$ python3 -q
>>> import numpy as np
>>> from numpy import linalg as LA
>>> np.set_printoptions(suppress=True, linewidth=140)
>>> def rnd(a):
...     return np.round(a, 2) + 0
... 
>>> E = np.array([[0, 2, -2, 0, -1],
...     [0, 0, -3, 3, -2],
...     [0, 0, 0, 0, 0],
...     [0, 0, 0, 0, 2],
...     [0, 0, 0, 0, 0]])
>>> # triangular, det is the product of the diagonal
>>> print(LA.lstsq(E[:-1].T, E[-1])[2])
3
>>> print(np.allclose(E[:-1].T @ LA.lstsq(E[:-1].T, E[-1])[0], E[-1]))
True
>>> print(rnd(E @ LA.pinv(E) @ E))
[[ 0.  2. -2.  0. -1.]
 [ 0.  0. -3.  3. -2.]
 [ 0.  0.  0.  0.  0.]
 [ 0.  0.  0.  0.  2.]
 [ 0.  0.  0.  0.  0.]]
>>> print(rnd(np.trace(LA.pinv(E) @ E)))
3.0
>>> print(np.abs(np.diag(LA.qr(E)[1])) > 1e-9)
[False False False False False]
>>> left, sv, VT = LA.svd(E)
>>> print(rnd(sv))
[5.17 2.28 1.77 0.   0.  ]
>>> B = left[:, :3] @ np.diag(sv[:3]) @ VT[:3]
>>> print(LA.matrix_rank(B))
3
>>> data = np.array([[-9, 0, 0, 0, 0, 0, 0],
...     [0, -8, 0, 0, 0, 0, 0],
...     [0, 0, -2, 0, 0, 0, 0],
...     [0, 0, 0, -1, 0, 0, 0],
...     [0, 0, 0, 0, -3, 0, 0],
...     [0, 0, 0, 0, 0, 4, 0],
...     [0, 0, 0, 0, 0, 0, -4]])
>>> print(data)
[[-9  0  0  0  0  0  0]
 [ 0 -8  0  0  0  0  0]
 [ 0  0 -2  0  0  0  0]
 [ 0  0  0 -1  0  0  0]
 [ 0  0  0  0 -3  0  0]
 [ 0  0  0  0  0  4  0]
 [ 0  0  0  0  0  0 -4]]
>>> # equal to its transpose
>>> print(rnd(LA.norm(data, axis=0)))
[9. 8. 2. 1. 3. 4. 4.]
>>> print(rnd(LA.pinv(data)))
[[-0.11  0.    0.    0.    0.    0.    0.  ]
 [ 0.   -0.12  0.    0.    0.    0.    0.  ]
 [ 0.    0.   -0.5   0.    0.    0.    0.  ]
 [ 0.    0.    0.   -1.    0.    0.    0.  ]
 [ 0.    0.    0.    0.   -0.33  0.    0.  ]
 [ 0.    0.    0.    0.    0.    0.25  0.  ]
 [ 0.    0.    0.    0.    0.    0.   -0.25]]
>>> print(rnd(LA.svd(data, compute_uv=False)))
[9. 8. 4. 4. 3. 2. 1.]
>>> print(data.T @ data)
[[81  0  0  0  0  0  0]
 [ 0 64  0  0  0  0  0]
 [ 0  0  4  0  0  0  0]
 [ 0  0  0  1  0  0  0]
 [ 0  0  0  0  9  0  0]
 [ 0  0  0  0  0 16  0]
 [ 0  0  0  0  0  0 16]]
>>> P = np.triu(np.array([[-4, 0, 0, 3, -3],
...     [-3, 0, -4, -4, 2],
...     [1, 3, 2, 2, 3],
...     [4, -5, 3, 2, 1],
...     [0, 1, -1, 1, 0]]), 1) + np.eye(5)
>>> B = P @ E @ LA.inv(P)
>>> print(LA.matrix_rank(B))
3
>>> print(B)
[[  0.   2.   6.  -4. -13.]
 [  0.   0.  -3.   9. -10.]
 [  0.   0.   0.   0.   4.]
 [  0.   0.   0.   0.   2.]
 [  0.   0.   0.   0.   0.]]
>>> print(np.trace(B), np.trace(E))
0.0 0
>>> print(np.poly(B))
[1. 0. 0. 0. 0. 0.]
>>> J = np.load("sample14.npy")
>>> print(rnd(J))
[[ 1.15  0.02 -0.53 -0.09 -0.53]
 [ 0.02  0.96 -0.01 -0.19 -0.12]
 [-0.53 -0.01  2.77  0.62  1.98]
 [-0.09 -0.19  0.62  0.26  0.12]
 [-0.53 -0.12  1.98  0.12  2.86]]
>>> rank = LA.matrix_rank(J)
>>> print(rank)
4
>>> N = LA.svd(J)[2][rank:].T
>>> print(LA.matrix_rank(J.T @ J), LA.matrix_rank(J @ J.T))
4 4
>>> print([int(LA.matrix_rank(J[:, :j + 1])) for j in range(5)])
[1, 2, 3, 4, 4]
>>> print(rnd(J @ N))
[[0.]
 [0.]
 [0.]
 [0.]
 [0.]]
>>> print(np.allclose(J @ N, 0))
True
>>> print(np.argsort(-LA.norm(J, axis=0).round(6), kind="stable")[:3])
[4 2 0]
>>> print(LA.matrix_rank(J, rtol=0.1))
4
>>> m1 = np.load("mat.npy")
>>> print(m1)
[[-2.  1.  1.  1.]
 [ 1. -2.  1.  1.]
 [ 1.  1. -2.  1.]
 [ 1.  1.  1. -2.]]
>>> B = np.array([[2, 3, -1], [2, 0, 2], [-3, 2, 1], [-3, -1, -2], [2, 3, 0]])
>>> print(B.T @ E.T)
[[  8  -4   0   4   0]
 [ -7 -15   0   6   0]
 [  2  -9   0   0   0]]
>>> print(E @ B)
[[  8  -7   2]
 [ -4 -15  -9]
 [  0   0   0]
 [  4   6   0]
 [  0   0   0]]
>>> print(np.einsum("ik,kj->ji", E, B))
[[  8  -4   0   4   0]
 [ -7 -15   0   6   0]
 [  2  -9   0   0   0]]
>>> print(LA.matrix_rank(np.vstack([E, B.T])))
5
>>> ev, vecs = LA.eigh(m1)
>>> x0 = np.array([1, -9, -9, 9])
>>> print(rnd(vecs * np.abs(ev) @ vecs.T))
[[ 2.5 -0.5 -0.5 -0.5]
 [-0.5  2.5 -0.5 -0.5]
 [-0.5 -0.5  2.5 -0.5]
 [-0.5 -0.5 -0.5  2.5]]
>>> print(x0 @ m1 @ x0)
-668.0
>>> print((np.sign(vecs[:, -1].round(6)) == np.sign(vecs[0, -1].round(6))).astype(int))
[1 1 1 1]
>>> print(rnd(x0 @ m1 @ x0 / (x0 @ x0)), rnd(ev[0]), rnd(ev[-1]))
-2.74 -3.0 1.0
>>> q, vecs = LA.qr(m1[:, :2])[0], LA.qr(m1[:, 2:])[0]
>>> sv = LA.svd(q.T @ vecs, compute_uv=False)
>>> print(rnd(sv))
[0.8 0. ]
>>> print(rnd(LA.norm(q @ q.T - vecs @ vecs.T, 2)))
1.0
>>> print(np.einsum("ij,ji->", m1, m1))
28.0
>>> print(rnd(np.poly(m1)))
[  1.   8.  18.   0. -27.]
>>> print(rnd(LA.det(2 * m1)), rnd(LA.det(m1)))
-432.0 -27.0
>>> print(np.kron(np.eye(2, dtype=int), m1))
[[-2.  1.  1.  1. -0.  0.  0.  0.]
 [ 1. -2.  1.  1.  0. -0.  0.  0.]
 [ 1.  1. -2.  1.  0.  0. -0.  0.]
 [ 1.  1.  1. -2.  0.  0.  0. -0.]
 [-0.  0.  0.  0. -2.  1.  1.  1.]
 [ 0. -0.  0.  0.  1. -2.  1.  1.]
 [ 0.  0. -0.  0.  1.  1. -2.  1.]
 [ 0.  0.  0. -0.  1.  1.  1. -2.]]
>>> arr = np.load("out9.npy")
>>> print(arr)
[[ 6. -2. -3.  0.]
 [ 7. -9.  1.  0.]
 [-9.  9.  7.  0.]
 [ 0.  0.  0.  2.]]
>>> # 2 blocks once reordered
>>> print(rnd(LA.det(arr)))
-524.0
>>> print((arr != 0).astype(int))
[[1 1 1 0]
 [1 1 1 0]
 [1 1 1 0]
 [0 0 0 1]]
>>> print(arr @ arr)
[[ 49. -21. -41.   0.]
 [-30.  76. -23.   0.]
 [-54.   0.  85.   0.]
 [  0.   0.   0.   4.]]
>>> C = np.array([[-2, -2, 1, 2, 0, 1]])
>>> rng = np.random.default_rng(7753)
>>> X = rng.normal(size=(35, 1)) @ C + np.array([2, 1, 0, 2, 2, 0])
>>> print(rnd(X))
[[ 3.32  2.32 -0.66  0.68  2.   -0.66]
 [ 1.71  0.71  0.14  2.29  2.    0.14]
 [ 0.81 -0.19  0.6   3.19  2.    0.6 ]
 [ 0.65 -0.35  0.68  3.35  2.    0.68]
 [-0.9  -1.9   1.45  4.9   2.    1.45]
 [-1.22 -2.22  1.61  5.22  2.    1.61]
 [ 3.69  2.69 -0.84  0.31  2.   -0.84]
 [ 1.74  0.74  0.13  2.26  2.    0.13]
 [ 2.91  1.91 -0.46  1.09  2.   -0.46]
 [ 3.85  2.85 -0.92  0.15  2.   -0.92]
 [ 1.44  0.44  0.28  2.56  2.    0.28]
 [ 0.98 -0.02  0.51  3.02  2.    0.51]
 [ 4.06  3.06 -1.03 -0.06  2.   -1.03]
 [ 3.52  2.52 -0.76  0.48  2.   -0.76]
 [ 0.6  -0.4   0.7   3.4   2.    0.7 ]
 [ 1.54  0.54  0.23  2.46  2.    0.23]
 [ 3.44  2.44 -0.72  0.56  2.   -0.72]
 [ 2.84  1.84 -0.42  1.16  2.   -0.42]
 [ 3.27  2.27 -0.64  0.73  2.   -0.64]
 [ 1.1   0.1   0.45  2.9   2.    0.45]
 [ 3.4   2.4  -0.7   0.6   2.   -0.7 ]
 [ 3.8   2.8  -0.9   0.2   2.   -0.9 ]
 [-0.06 -1.06  1.03  4.06  2.    1.03]
 [-0.07 -1.07  1.03  4.07  2.    1.03]
 [ 1.62  0.62  0.19  2.38  2.    0.19]
 [ 2.69  1.69 -0.34  1.31  2.   -0.34]
 [ 1.61  0.61  0.2   2.39  2.    0.2 ]
 [-0.83 -1.83  1.42  4.83  2.    1.42]
 [ 1.38  0.38  0.31  2.62  2.    0.31]
 [-0.43 -1.43  1.21  4.43  2.    1.21]
 [-1.56 -2.56  1.78  5.56  2.    1.78]
 [-1.54 -2.54  1.77  5.54  2.    1.77]
 [ 3.99  2.99 -0.99  0.01  2.   -0.99]
 [ 0.09 -0.91  0.96  3.91  2.    0.96]
 [ 0.31 -0.69  0.84  3.69  2.    0.84]]
>>> # null space of dimension 4
>>> rank = LA.matrix_rank(X)
>>> print(rank)
2
>>> N = LA.svd(X)[2][rank:].T
>>> print(rnd(N @ N.T))
[[ 0.48 -0.38  0.12 -0.02 -0.27  0.12]
 [-0.38  0.67  0.13  0.16 -0.11  0.13]
 [ 0.12  0.13  0.93 -0.17 -0.02 -0.07]
 [-0.02  0.16 -0.17  0.3  -0.36 -0.17]
 [-0.27 -0.11 -0.02 -0.36  0.69 -0.02]
 [ 0.12  0.13 -0.07 -0.17 -0.02  0.93]]
